% ipython --no-banner

In [1]: import numpy as np

In [2]: np.set_printoptions(precision=2, suppress=True, linewidth=200, legacy="1.25")

In [3]: rng = np.random.default_rng(2746)

In [4]: feats = (rng.random((14, 14)) < 0.3) + np.eye(14)

In [5]: feats /= feats.sum(axis=1, keepdims=True)

In [6]: feats
Out[6]: 
array([[0.33, 0.  , 0.  , 0.  , 0.  , 0.  , 0.33, 0.  , 0.  , 0.  , 0.  , 0.  , 0.33, 0.  ],
       [0.  , 0.14, 0.14, 0.  , 0.  , 0.14, 0.  , 0.14, 0.14, 0.  , 0.14, 0.14, 0.  , 0.  ],
       [0.  , 0.  , 0.29, 0.14, 0.14, 0.  , 0.  , 0.  , 0.14, 0.  , 0.14, 0.  , 0.14, 0.  ],
       [0.14, 0.  , 0.  , 0.14, 0.  , 0.14, 0.14, 0.14, 0.  , 0.  , 0.14, 0.  , 0.14, 0.  ],
       [0.  , 0.  , 0.  , 0.  , 0.4 , 0.  , 0.  , 0.  , 0.  , 0.2 , 0.2 , 0.  , 0.2 , 0.  ],
       [0.  , 0.14, 0.14, 0.  , 0.  , 0.14, 0.14, 0.  , 0.14, 0.  , 0.14, 0.  , 0.14, 0.  ],
       [0.17, 0.  , 0.  , 0.  , 0.  , 0.  , 0.33, 0.  , 0.17, 0.17, 0.17, 0.  , 0.  , 0.  ],
       [0.  , 0.  , 0.  , 0.  , 0.  , 0.  , 0.2 , 0.2 , 0.2 , 0.  , 0.  , 0.2 , 0.  , 0.2 ],
       [0.  , 0.  , 0.  , 0.2 , 0.  , 0.  , 0.  , 0.2 , 0.2 , 0.  , 0.  , 0.  , 0.2 , 0.2 ],
       [0.  , 0.14, 0.  , 0.14, 0.14, 0.  , 0.  , 0.  , 0.  , 0.14, 0.14, 0.14, 0.14, 0.  ],
       [0.2 , 0.  , 0.  , 0.  , 0.  , 0.  , 0.  , 0.2 , 0.  , 0.  , 0.4 , 0.2 , 0.  , 0.  ],
       [0.  , 0.  , 0.2 , 0.  , 0.  , 0.  , 0.2 , 0.  , 0.  , 0.  , 0.  , 0.4 , 0.  , 0.2 ],
       [0.  , 0.  , 0.  , 0.  , 0.  , 0.  , 0.  , 0.  , 0.  , 0.  , 0.33, 0.33, 0.33, 0.  ],
       [0.  , 0.14, 0.14, 0.  , 0.  , 0.  , 0.14, 0.  , 0.14, 0.14, 0.  , 0.  , 0.14, 0.14]])

In [7]: feats.sum(axis=1)
Out[7]: array([1., 1., 1., 1., 1., 1., 1., 1., 1., 1., 1., 1., 1., 1.])

In [8]: np.sort(np.abs(np.linalg.eigvals(feats)))[::-1]
Out[8]: array([1.  , 0.48, 0.47, 0.47, 0.47, 0.3 , 0.3 , 0.26, 0.23, 0.23, 0.12, 0.11, 0.11, 0.08])

In [9]: pr = np.eye(14)[9]

In [10]: for _ in range(4):
    ...:     pr = pr @ feats
    ...:     print(pr.round(2))
    ...: 
[0.   0.14 0.   0.14 0.14 0.   0.   0.   0.   0.14 0.14 0.14 0.14 0.  ]
[0.05 0.04 0.05 0.04 0.08 0.04 0.05 0.07 0.02 0.05 0.19 0.17 0.12 0.03]
[0.07 0.02 0.06 0.02 0.05 0.02 0.1  0.07 0.05 0.03 0.17 0.17 0.1  0.06]
[0.08 0.02 0.07 0.03 0.03 0.01 0.12 0.06 0.06 0.04 0.15 0.16 0.1  0.07]

In [11]: Y = feats / np.sqrt((feats ** 2).mean(axis=1, keepdims=True))

In [12]: np.linalg.matrix_rank(Y) == np.linalg.matrix_rank(feats)
Out[12]: True

In [13]: Y = np.array([[8, 2],
    ...:     [6, 8],
    ...:     [0, 2],
    ...:     [9, 1],
    ...:     [4, 7],
    ...:     [6, 7],
    ...:     [8, 2],
    ...:     [1, 0],
    ...:     [2, 2],
    ...:     [9, 7],
    ...:     [6, 6],
    ...:     [1, 4],
    ...:     [2, 8],
    ...:     [5, 9]])

In [14]: np.linalg.matrix_rank(feats @ Y)
Out[14]: 2

In [15]: np.vstack([feats, Y.T]).shape
Out[15]: (16, 14)

In [16]: labels = rng.permutation(14)

In [17]: Y = feats[:, labels] * rng.choice([-1, 1], 14)

In [18]: Y
Out[18]: 
array([[ 0.  , -0.  ,  0.  ,  0.  , -0.33,  0.  ,  0.  ,  0.  ,  0.  ,  0.33,  0.  , -0.33,  0.  ,  0.  ],
       [ 0.  , -0.  ,  0.14,  0.  , -0.  ,  0.14,  0.14,  0.14,  0.  ,  0.  ,  0.14, -0.  ,  0.14,  0.14],
       [ 0.14, -0.  ,  0.  ,  0.14, -0.  ,  0.  ,  0.14,  0.14,  0.  ,  0.14,  0.29, -0.  ,  0.  ,  0.  ],
       [ 0.14, -0.  ,  0.14,  0.  , -0.14,  0.  ,  0.  ,  0.14,  0.  ,  0.14,  0.  , -0.14,  0.14,  0.  ],
       [ 0.  , -0.2 ,  0.  ,  0.4 , -0.  ,  0.  ,  0.  ,  0.2 ,  0.  ,  0.2 ,  0.  , -0.  ,  0.  ,  0.  ],
       [ 0.  , -0.  ,  0.  ,  0.  , -0.14,  0.  ,  0.14,  0.14,  0.  ,  0.14,  0.14, -0.  ,  0.14,  0.14],
       [ 0.  , -0.17,  0.  ,  0.  , -0.33,  0.  ,  0.17,  0.17,  0.  ,  0.  ,  0.  , -0.17,  0.  ,  0.  ],
       [ 0.  , -0.  ,  0.2 ,  0.  , -0.2 ,  0.2 ,  0.2 ,  0.  ,  0.2 ,  0.  ,  0.  , -0.  ,  0.  ,  0.  ],
       [ 0.2 , -0.  ,  0.2 ,  0.  , -0.  ,  0.  ,  0.2 ,  0.  ,  0.2 ,  0.2 ,  0.  , -0.  ,  0.  ,  0.  ],
       [ 0.14, -0.14,  0.  ,  0.14, -0.  ,  0.14,  0.  ,  0.14,  0.  ,  0.14,  0.  , -0.  ,  0.  ,  0.14],
       [ 0.  , -0.  ,  0.2 ,  0.  , -0.  ,  0.2 ,  0.  ,  0.4 ,  0.  ,  0.  ,  0.  , -0.2 ,  0.  ,  0.  ],
       [ 0.  , -0.  ,  0.  ,  0.  , -0.2 ,  0.4 ,  0.  ,  0.  ,  0.2 ,  0.  ,  0.2 , -0.  ,  0.  ,  0.  ],
       [ 0.  , -0.  ,  0.  ,  0.  , -0.  ,  0.33,  0.  ,  0.33,  0.  ,  0.33,  0.  , -0.  ,  0.  ,  0.  ],
       [ 0.  , -0.14,  0.  ,  0.  , -0.14,  0.  ,  0.14,  0.  ,  0.14,  0.14,  0.14, -0.  ,  0.  ,  0.14]])

In [19]: U, _, vt = np.linalg.svd(feats.T @ Y)

In [20]: labels
Out[20]: array([ 3,  9,  7,  4,  6, 11,  8, 10, 13, 12,  2,  0,  5,  1])

In [21]: def softmax(z):
    ...:     e = np.exp(z - z.max(axis=-1, keepdims=True))
    ...:     return e / e.sum(axis=-1, keepdims=True)
    ...: 

In [22]: softmax(10 * feats[1])
Out[22]: array([0.03, 0.12, 0.12, 0.03, 0.03, 0.12, 0.03, 0.12, 0.12, 0.03, 0.12, 0.12, 0.03, 0.03])

In [23]: softmax(feats[1] + 3)
Out[23]: array([0.07, 0.08, 0.08, 0.07, 0.07, 0.08, 0.07, 0.08, 0.08, 0.07, 0.08, 0.08, 0.07, 0.07])

In [24]: S = feats @ feats.T / np.sqrt(14)

In [25]: softmax(S).round(6).argmax(axis=1)
Out[25]: array([ 0,  1,  2,  0,  4,  5,  6,  7,  8,  4, 10, 11, 12, 13])

In [26]: softmax(S)[1] @ feats
Out[26]: array([0.06, 0.04, 0.07, 0.04, 0.05, 0.03, 0.11, 0.06, 0.08, 0.05, 0.13, 0.1 , 0.13, 0.05])

In [27]: X = np.loadtxt("run11.csv", delimiter=",")

In [28]: X
Out[28]: 
array([[4., 0., 0., 0., 0., 0., 0., 0., 0., 0.],
       [0., 0., 0., 0., 0., 4., 0., 0., 0., 0.],
       [0., 0., 0., 3., 0., 0., 0., 0., 0., 0.],
       [0., 0., 0., 0., 0., 0., 0., 0., 2., 0.],
       [0., 0., 0., 0., 0., 0., 5., 0., 0., 0.],
       [0., 0., 0., 0., 0., 0., 0., 0., 0., 0.],
       [0., 0., 0., 0., 0., 0., 0., 4., 0., 0.],
       [0., 0., 0., 0., 0., 0., 0., 0., 0., 3.],
       [0., 3., 0., 0., 0., 0., 0., 0., 0., 0.],
       [0., 0., 0., 0., 2., 0., 0., 0., 0., 0.]])

In [29]: r = np.linalg.matrix_rank(X)

In [30]: r
Out[30]: 9

In [31]: ns = np.linalg.svd(X)[2][r:].T

In [32]: [int(np.linalg.matrix_rank(X[:i])) for i in range(1, len(X) + 1)]
Out[32]: [1, 2, 3, 4, 5, 5, 6, 7, 8, 9]

In [33]: ns[:, 0] / ns[np.abs(ns[:, 0]).round(6).argmax(), 0]
Out[33]: array([-0., -0.,  1., -0., -0., -0., -0., -0., -0., -0.])

In [34]: [int(np.linalg.matrix_rank(X[:, :j + 1])) for j in range(10)]
Out[34]: [1, 2, 2, 3, 4, 5, 6, 7, 8, 9]

In [35]: X @ ns
Out[35]: 
array([[0.],
       [0.],
       [0.],
       [0.],
       [0.],
       [0.],
       [0.],
       [0.],
       [0.],
       [0.]])

In [36]: ns @ ns.T
Out[36]: 
array([[0., 0., 0., 0., 0., 0., 0., 0., 0., 0.],
       [0., 0., 0., 0., 0., 0., 0., 0., 0., 0.],
       [0., 0., 1., 0., 0., 0., 0., 0., 0., 0.],
       [0., 0., 0., 0., 0., 0., 0., 0., 0., 0.],
       [0., 0., 0., 0., 0., 0., 0., 0., 0., 0.],
       [0., 0., 0., 0., 0., 0., 0., 0., 0., 0.],
       [0., 0., 0., 0., 0., 0., 0., 0., 0., 0.],
       [0., 0., 0., 0., 0., 0., 0., 0., 0., 0.],
       [0., 0., 0., 0., 0., 0., 0., 0., 0., 0.],
       [0., 0., 0., 0., 0., 0., 0., 0., 0., 0.]])

In [37]: X.reshape(-1, 2)
Out[37]: 
array([[4., 0.],
       [0., 0.],
       [0., 0.],
       [0., 0.],
       [0., 0.],
       [0., 0.],
       [0., 0.],
       [0., 4.],
       [0., 0.],
       [0., 0.],
       [0., 0.],
       [0., 3.],
       [0., 0.],
       [0., 0.],
       [0., 0.],
       [0., 0.],
       [0., 0.],
       [0., 0.],
       [0., 0.],
       [2., 0.],
       [0., 0.],
       [0., 0.],
       [0., 0.],
       [5., 0.],
       [0., 0.],
       [0., 0.],
       [0., 0.],
       [0., 0.],
       [0., 0.],
       [0., 0.],
       [0., 0.],
       [0., 0.],
       [0., 0.],
       [0., 4.],
       [0., 0.],
       [0., 0.],
       [0., 0.],
       [0., 0.],
       [0., 0.],
       [0., 3.],
       [0., 3.],
       [0., 0.],
       [0., 0.],
       [0., 0.],
       [0., 0.],
       [0., 0.],
       [0., 0.],
       [2., 0.],
       [0., 0.],
       [0., 0.]])

In [38]: X.ravel(order="F")
Out[38]: 
array([4., 0., 0., 0., 0., 0., 0., 0., 0., 0., 0., 0., 0., 0., 0., 0., 0., 0., 3., 0., 0., 0., 0., 0., 0., 0., 0., 0., 0., 0., 0., 0., 3., 0., 0., 0., 0., 0., 0., 0., 0., 0., 0., 0., 0., 0., 0., 0.,
       0., 2., 0., 4., 0., 0., 0., 0., 0., 0., 0., 0., 0., 0., 0., 0., 5., 0., 0., 0., 0., 0., 0., 0., 0., 0., 0., 0., 4., 0., 0., 0., 0., 0., 0., 2., 0., 0., 0., 0., 0., 0., 0., 0., 0., 0., 0., 0.,
       0., 3., 0., 0.])

In [39]: blk = X.reshape(10, 2, -1)

In [40]: blk.sum(axis=1)
Out[40]: 
array([[4., 0., 0., 0., 0.],
       [4., 0., 0., 0., 0.],
       [0., 0., 0., 3., 0.],
       [0., 0., 0., 2., 0.],
       [0., 5., 0., 0., 0.],
       [0., 0., 0., 0., 0.],
       [0., 0., 4., 0., 0.],
       [0., 0., 0., 0., 3.],
       [0., 3., 0., 0., 0.],
       [0., 0., 0., 0., 2.]])

In [41]: np.swapaxes(blk, 1, 2)[6]
Out[41]: 
array([[0., 0.],
       [0., 0.],
       [0., 4.],
       [0., 0.],
       [0., 0.]])

In [42]: blk[:, 0]
Out[42]: 
array([[4., 0., 0., 0., 0.],
       [0., 0., 0., 0., 0.],
       [0., 0., 0., 3., 0.],
       [0., 0., 0., 0., 0.],
       [0., 0., 0., 0., 0.],
       [0., 0., 0., 0., 0.],
       [0., 0., 0., 0., 0.],
       [0., 0., 0., 0., 0.],
       [0., 3., 0., 0., 0.],
       [0., 0., 0., 0., 2.]])

In [43]: blk.transpose(1, 0, 2)
Out[43]: 
array([[[4., 0., 0., 0., 0.],
        [0., 0., 0., 0., 0.],
        [0., 0., 0., 3., 0.],
        [0., 0., 0., 0., 0.],
        [0., 0., 0., 0., 0.],
        [0., 0., 0., 0., 0.],
        [0., 0., 0., 0., 0.],
        [0., 0., 0., 0., 0.],
        [0., 3., 0., 0., 0.],
        [0., 0., 0., 0., 2.]],

       [[0., 0., 0., 0., 0.],
        [4., 0., 0., 0., 0.],
        [0., 0., 0., 0., 0.],
        [0., 0., 0., 2., 0.],
        [0., 5., 0., 0., 0.],
        [0., 0., 0., 0., 0.],
        [0., 0., 4., 0., 0.],
        [0., 0., 0., 0., 3.],
        [0., 0., 0., 0., 0.],
        [0., 0., 0., 0., 0.]]])

In [44]: np.einsum("ihd,jhd->hij", blk, blk).shape
Out[44]: (2, 10, 10)

In [45]: blk.shape
Out[45]: (10, 2, 5)

In [46]: W0 = np.loadtxt("data.csv", delimiter=",")

In [47]: W0
Out[47]: 
array([[ 12., -48., -14.,  56.],
       [-30.,  12.,  35., -14.],
       [  2.,  -8., -16.,  64.],
       [ -5.,   2.,  40., -16.]])

In [48]: Y = np.linalg.inv(W0)

In [49]: np.allclose(Y, W0.T)
Out[49]: False

In [50]: np.round(W0 @ Y, 2) + 0
Out[50]: 
array([[1., 0., 0., 0.],
       [0., 1., 0., 0.],
       [0., 0., 1., 0.],
       [0., 0., 0., 1.]])

In [51]: np.round(np.linalg.det(W0) * np.linalg.det(Y), 2)
Out[51]: 1.0

In [52]: np.round(np.linalg.slogdet(W0)[0], 2)
Out[52]: 1.0

In [53]: K = np.load("layer0.npy")

In [54]: K
Out[54]: 
array([[ -8,  -3,  -4,   0,   7,  -1,   1],
       [ -3, -10,  -1,   0,   2,   8,   3],
       [ -4,  -1,   0,  -2,  -4,   4,   4],
       [  0,   0,  -2,   8,  -3,   2,  -3],
       [  7,   2,  -4,  -3,  -8,   2,  -2],
       [ -1,   8,   4,   2,   2,   2,  -3],
       [  1,   3,   4,  -3,  -2,  -3,   8]])

In [55]: evals, evecs = np.linalg.eigh(K)

In [56]: np.linalg.svd(K, compute_uv=False)
Out[56]: array([18.1 , 13.97, 13.01,  8.79,  6.25,  6.1 ,  2.13])

In [57]: np.unique(evals.round(6) + 0, return_counts=True)[1]
Out[57]: array([1, 1, 1, 1, 1, 1, 1])

In [58]: np.linalg.eigvalsh(K @ K)
Out[58]: array([  4.53,  37.24,  39.05,  77.21, 169.21, 195.16, 327.61])

In [59]: np.abs(evecs[:, -1])
Out[59]: array([0.03, 0.01, 0.28, 0.59, 0.07, 0.2 , 0.73])

In [60]: round(float(evals.sum()), 2), np.trace(K)
Out[60]: (-8.0, -8)

In [61]: np.abs(evecs[:, -1]).round(6).argmax()
Out[61]: 6

In [62]: np.linalg.eigvalsh(K + -2 * np.eye(7))
Out[62]: array([-20.1 , -15.97,  -8.1 ,   0.13,   4.25,   6.79,  11.01])

In [63]: np.round(evecs @ np.diag(evals) @ evecs.T, 2) + 0
Out[63]: 
array([[ -8.,  -3.,  -4.,   0.,   7.,  -1.,   1.],
       [ -3., -10.,  -1.,   0.,   2.,   8.,   3.],
       [ -4.,  -1.,   0.,  -2.,  -4.,   4.,   4.],
       [  0.,   0.,  -2.,   8.,  -3.,   2.,  -3.],
       [  7.,   2.,  -4.,  -3.,  -8.,   2.,  -2.],
       [ -1.,   8.,   4.,   2.,   2.,   2.,  -3.],
       [  1.,   3.,   4.,  -3.,  -2.,  -3.,   8.]])

In [64]: (evals > 1e-8).sum(), (evals < -1e-8).sum()
Out[64]: (4, 3)

In [65]: data = np.load("a.npy")

In [66]: data
Out[66]: 
array([[  5.85,   5.83,   5.86,  15.7 ,  17.68,  13.72,   5.92,  11.72,   3.91,   3.96,  17.66,  17.61],
       [ -4.04,  -4.08,  -3.99, -10.83, -12.11,  -9.58,  -3.96,  -8.17,  -2.75,  -2.7 , -12.27, -12.19],
       [ -2.2 ,  -2.18,  -2.14,  -5.61,  -6.4 ,  -5.04,  -2.06,  -4.34,  -1.44,  -1.29,  -6.27,  -6.38],
       [  0.23,   0.15,   0.14,   0.34,   0.45,   0.36,   0.12,   0.31,   0.07,   0.09,   0.43,   0.43],
       [ -0.71,  -0.82,  -0.7 ,  -1.95,  -2.24,  -1.78,  -0.69,  -1.56,  -0.4 ,  -0.45,  -2.27,  -2.24],
       [  0.87,   0.8 ,   0.82,   2.28,   2.54,   1.85,   0.86,   1.71,   0.72,   0.54,   2.57,   2.59],
       [ -3.77,  -3.71,  -3.66,  -9.93, -11.23,  -8.67,  -3.71,  -7.45,  -2.45,  -2.44, -11.22, -11.26],
       [  4.53,   4.38,   4.45,  11.82,  13.4 ,  10.41,   4.46,   8.88,   3.  ,   2.89,  13.41,  13.42],
       [ -4.36,  -4.39,  -4.41, -11.71, -13.19, -10.3 ,  -4.37,  -8.73,  -2.9 ,  -3.01, -13.21, -13.13],
       [ -3.73,  -3.69,  -3.78,  -9.94, -11.28,  -8.88,  -3.66,  -7.47,  -2.53,  -2.5 , -11.32, -11.35],
       [  1.63,   1.48,   1.58,   4.18,   4.56,   3.64,   1.59,   3.09,   1.03,   1.08,   4.62,   4.68],
       [  0.46,   0.48,   0.5 ,   1.2 ,   1.39,   1.08,   0.44,   0.98,   0.37,   0.35,   1.35,   1.39],
       [  0.1 ,   0.04,   0.08,   0.31,   0.35,   0.44,   0.13,   0.32,   0.07,   0.13,   0.3 ,   0.32],
       [  1.08,   1.04,   1.11,   2.75,   3.16,   2.53,   1.13,   2.18,   0.7 ,   0.68,   3.18,   3.3 ],
       [  0.86,   0.73,   0.74,   2.03,   2.23,   1.73,   0.7 ,   1.52,   0.48,   0.56,   2.38,   2.31],
       [ -3.68,  -3.8 ,  -3.74,  -9.9 , -11.19,  -8.69,  -3.72,  -7.47,  -2.56,  -2.41, -11.1 , -11.18],
       [ -0.13,  -0.02,  -0.12,  -0.26,  -0.34,  -0.22,  -0.2 ,  -0.16,  -0.03,  -0.01,  -0.22,  -0.28],
       [  6.6 ,   6.69,   6.66,  17.91,  20.12,  15.7 ,   6.68,  13.44,   4.46,   4.56,  20.2 ,  20.16],
       [  2.77,   2.86,   2.79,   7.43,   8.36,   6.5 ,   2.78,   5.54,   1.84,   1.89,   8.39,   8.25],
       [  0.61,   0.5 ,   0.6 ,   1.57,   1.68,   1.43,   0.63,   1.16,   0.44,   0.38,   1.8 ,   1.76],
       [  1.55,   1.43,   1.47,   3.95,   4.45,   3.39,   1.54,   2.96,   0.98,   1.02,   4.41,   4.45],
       [  0.18,   0.29,   0.19,   0.61,   0.8 ,   0.52,   0.28,   0.43,   0.15,   0.18,   0.63,   0.6 ],
       [ -3.48,  -3.47,  -3.51,  -9.29, -10.5 ,  -8.11,  -3.45,  -6.88,  -2.3 ,  -2.42, -10.55, -10.49],
       [ -1.37,  -1.28,  -1.45,  -3.67,  -4.09,  -3.11,  -1.32,  -2.74,  -0.78,  -0.9 ,  -4.02,  -4.1 ],
       [ -2.05,  -1.99,  -2.03,  -5.28,  -6.04,  -4.63,  -1.97,  -3.99,  -1.27,  -1.43,  -5.95,  -6.  ],
       [  0.01,  -0.04,  -0.08,  -0.09,  -0.14,  -0.12,   0.04,  -0.07,  -0.06,  -0.07,  -0.09,  -0.09],
       [ -3.7 ,  -3.81,  -3.77,  -9.96, -11.18,  -8.69,  -3.64,  -7.48,  -2.39,  -2.46, -11.21, -11.21],
       [  3.98,   3.85,   3.94,  10.48,  11.64,   9.12,   3.83,   7.75,   2.6 ,   2.67,  11.68,  11.68],
       [ -2.77,  -2.78,  -2.81,  -7.31,  -8.35,  -6.42,  -2.7 ,  -5.48,  -1.89,  -1.8 ,  -8.23,  -8.16],
       [  0.08,   0.12,  -0.01,   0.13,   0.07,   0.04,   0.08,   0.07,   0.03,  -0.01,   0.12,   0.08],
       [  7.1 ,   7.09,   7.12,  19.04,  21.39,  16.57,   7.03,  14.21,   4.7 ,   4.76,  21.34,  21.36],
       [  2.59,   2.63,   2.64,   6.98,   7.93,   6.06,   2.65,   5.29,   1.78,   1.71,   7.94,   7.85],
       [ -2.26,  -2.27,  -2.24,  -5.98,  -6.77,  -5.33,  -2.25,  -4.53,  -1.53,  -1.53,  -6.75,  -6.74],
       [  2.19,   2.22,   2.19,   5.75,   6.52,   5.03,   2.18,   4.34,   1.48,   1.45,   6.46,   6.49],
       [  1.09,   1.05,   1.06,   2.75,   3.02,   2.39,   1.01,   1.97,   0.7 ,   0.59,   3.02,   3.1 ],
       [  0.66,   0.53,   0.54,   1.44,   1.63,   1.19,   0.53,   1.08,   0.37,   0.38,   1.68,   1.7 ],
       [ -2.02,  -1.91,  -1.97,  -5.22,  -5.87,  -4.59,  -1.88,  -3.9 ,  -1.26,  -1.25,  -5.92,  -5.85],
       [  2.59,   2.58,   2.62,   6.88,   7.74,   6.08,   2.64,   5.18,   1.76,   1.69,   7.76,   7.79],
       [ -0.33,  -0.34,  -0.32,  -0.95,  -1.11,  -0.87,  -0.33,  -0.76,  -0.17,  -0.22,  -1.08,  -1.04],
       [  1.43,   1.42,   1.37,   3.74,   4.24,   3.25,   1.44,   2.75,   0.9 ,   0.89,   4.27,   4.28],
       [  1.48,   1.48,   1.45,   4.16,   4.55,   3.58,   1.56,   3.04,   1.01,   1.03,   4.58,   4.58],
       [  6.47,   6.43,   6.42,  17.08,  19.35,  14.99,   6.43,  12.86,   4.2 ,   4.27,  19.17,  19.34],
       [ -2.97,  -2.94,  -2.86,  -7.81,  -8.65,  -6.78,  -2.9 ,  -5.82,  -1.9 ,  -1.98,  -8.78,  -8.58],
       [ -0.39,  -0.4 ,  -0.42,  -1.16,  -1.36,  -1.  ,  -0.46,  -0.81,  -0.32,  -0.32,  -1.27,  -1.26],
       [ -2.72,  -2.85,  -2.72,  -7.37,  -8.3 ,  -6.49,  -2.76,  -5.61,  -1.8 ,  -1.94,  -8.37,  -8.31],
       [  1.87,   1.84,   1.81,   5.03,   5.52,   4.25,   1.9 ,   3.7 ,   1.26,   1.26,   5.35,   5.51]])

In [67]: W2 = data[[16, 25]].astype(float)

In [68]: for _ in range(6):
    ...:     labels = np.linalg.norm(data[:, None] - W2, axis=-1).argmin(axis=1)
    ...:     W2 = np.array([data[labels == j].mean(axis=0) for j in range(2)])
    ...: 

In [69]: labels
Out[69]: array([1, 0, 0, 1, 0, 1, 0, 1, 0, 0, 1, 1, 1, 1, 1, 0, 1, 1, 1, 1, 1, 1, 0, 0, 0, 1, 0, 1, 0, 1, 1, 1, 0, 1, 1, 1, 0, 1, 0, 1, 1, 1, 0, 0, 0, 1])

In [70]: W2
Out[70]: 
array([[-2.59, -2.6 , -2.58, -6.88, -7.77, -6.05, -2.55, -5.18, -1.7 , -1.73, -7.77, -7.75],
       [ 2.1 ,  2.07,  2.07,  5.54,  6.22,  4.84,  2.08,  4.15,  1.39,  1.39,  6.23,  6.24]])

In [71]: np.bincount(labels)
Out[71]: array([18, 28])
